% ipython --no-banner

In [1]: import numpy as np

In [2]: import numpy.linalg as la

In [3]: np.set_printoptions(suppress=True, linewidth=120)

In [4]: A = np.load("sample6.npy")

In [5]: A
Out[5]: 
array([[ 4.3,  3. ,  3. ,  0. , -1. , -3. ,  1. ,  2. ,  4. ],
       [ 1. , -2.7, -2. , -5. ,  0. ,  1. , -2. , -1. , -1. ],
       [ 5. ,  3. ,  0.3,  0. ,  2. ,  5. ,  1. ,  2. ,  4. ],
       [ 3. ,  1. , -5. ,  5.3,  0. , -5. ,  5. , -1. , -1. ],
       [ 3. , -2. , -1. ,  3. ,  4.3, -2. ,  4. ,  4. ,  4. ],
       [-2. , -4. , -4. ,  2. ,  3. ,  2.3,  2. ,  3. , -3. ],
       [-4. , -4. ,  2. , -1. , -4. ,  5. , -1.7, -3. ,  2. ],
       [ 3. , -1. ,  0. , -4. ,  3. ,  3. , -2. , -1.7,  5. ],
       [ 4. ,  3. ,  3. ,  0. , -1. , -3. ,  1. ,  2. ,  4.3]])

In [6]: O, R = la.qr(A)

In [7]: O.shape, R.shape
Out[7]: ((9, 9), (9, 9))

In [8]: np.round(O.T @ O, 2) + 0
Out[8]: 
array([[1., 0., 0., 0., 0., 0., 0., 0., 0.],
       [0., 1., 0., 0., 0., 0., 0., 0., 0.],
       [0., 0., 1., 0., 0., 0., 0., 0., 0.],
       [0., 0., 0., 1., 0., 0., 0., 0., 0.],
       [0., 0., 0., 0., 1., 0., 0., 0., 0.],
       [0., 0., 0., 0., 0., 1., 0., 0., 0.],
       [0., 0., 0., 0., 0., 0., 1., 0., 0.],
       [0., 0., 0., 0., 0., 0., 0., 1., 0.],
       [0., 0., 0., 0., 0., 0., 0., 0., 1.]])

In [9]: np.round(O @ R, 2) + 0
Out[9]: 
array([[ 4.3,  3. ,  3. ,  0. , -1. , -3. ,  1. ,  2. ,  4. ],
       [ 1. , -2.7, -2. , -5. ,  0. ,  1. , -2. , -1. , -1. ],
       [ 5. ,  3. ,  0.3,  0. ,  2. ,  5. ,  1. ,  2. ,  4. ],
       [ 3. ,  1. , -5. ,  5.3,  0. , -5. ,  5. , -1. , -1. ],
       [ 3. , -2. , -1. ,  3. ,  4.3, -2. ,  4. ,  4. ,  4. ],
       [-2. , -4. , -4. ,  2. ,  3. ,  2.3,  2. ,  3. , -3. ],
       [-4. , -4. ,  2. , -1. , -4. ,  5. , -1.7, -3. ,  2. ],
       [ 3. , -1. ,  0. , -4. ,  3. ,  3. , -2. , -1.7,  5. ],
       [ 4. ,  3. ,  3. ,  0. , -1. , -3. ,  1. ,  2. ,  4.3]])

In [10]: np.trace(O @ O.T)
Out[10]: np.float64(9.0)

In [11]: data = np.load("out12.npy")

In [12]: data
Out[12]: 
array([[-3,  4, -4,  5,  3, -1,  2],
       [ 4, -3,  4, -4,  5,  3, -1],
       [-4,  4, -3,  4, -4,  5,  3],
       [ 5, -4,  4, -3,  4, -4,  5],
       [ 3,  5, -4,  4, -3,  4, -4],
       [-1,  3,  5, -4,  4, -3,  4],
       [ 2, -1,  3,  5, -4,  4, -3]])

In [13]: f = np.array([-1, -2, -2, 2, 0, 3, 1])

In [14]: M2 = data + np.outer(f, np.eye(7)[5])

In [15]: la.matrix_rank(la.inv(M2) - la.inv(data), tol=1e-8)
Out[15]: np.int64(1)

In [16]: M2
Out[16]: 
array([[-3.,  4., -4.,  5.,  3., -2.,  2.],
       [ 4., -3.,  4., -4.,  5.,  1., -1.],
       [-4.,  4., -3.,  4., -4.,  3.,  3.],
       [ 5., -4.,  4., -3.,  4., -2.,  5.],
       [ 3.,  5., -4.,  4., -3.,  4., -4.],
       [-1.,  3.,  5., -4.,  4.,  0.,  4.],
       [ 2., -1.,  3.,  5., -4.,  5., -3.]])

In [17]: la.matrix_rank(M2 - data)
Out[17]: np.int64(1)

In [18]: M2 = data / np.sqrt((data ** 2).mean(axis=1, keepdims=True))

In [19]: la.matrix_rank(M2) == la.matrix_rank(data)
Out[19]: np.True_

In [20]: rng = np.random.default_rng(83660)

In [21]: idx = rng.permutation(7)

In [22]: M2 = data[:, idx] * rng.choice([-1, 1], 7)

In [23]: M2
Out[23]: 
array([[ 5, -3, -2, -1,  4,  4,  3],
       [-4,  4,  1,  3, -3, -4,  5],
       [ 4, -4, -3,  5,  4,  3, -4],
       [-3,  5, -5, -4, -4, -4,  4],
       [ 4,  3,  4,  4,  5,  4, -3],
       [-4, -1, -4, -3,  3, -5,  4],
       [ 5,  2,  3,  4, -1, -3, -4]])

In [24]: Uu, _, Vh = la.svd(data.T @ M2)

In [25]: idx
Out[25]: array([3, 0, 6, 5, 1, 2, 4])

In [26]: np.round(la.lstsq(data, M2)[0], 2) + 0
Out[26]: 
array([[ 0.,  1.,  0.,  0.,  0.,  0.,  0.],
       [ 0.,  0.,  0.,  0.,  1.,  0.,  0.],
       [ 0.,  0.,  0.,  0.,  0., -1.,  0.],
       [ 1.,  0.,  0.,  0.,  0.,  0.,  0.],
       [ 0.,  0.,  0.,  0.,  0.,  0.,  1.],
       [ 0.,  0.,  0.,  1.,  0.,  0.,  0.],
       [ 0.,  0., -1.,  0.,  0.,  0.,  0.]])
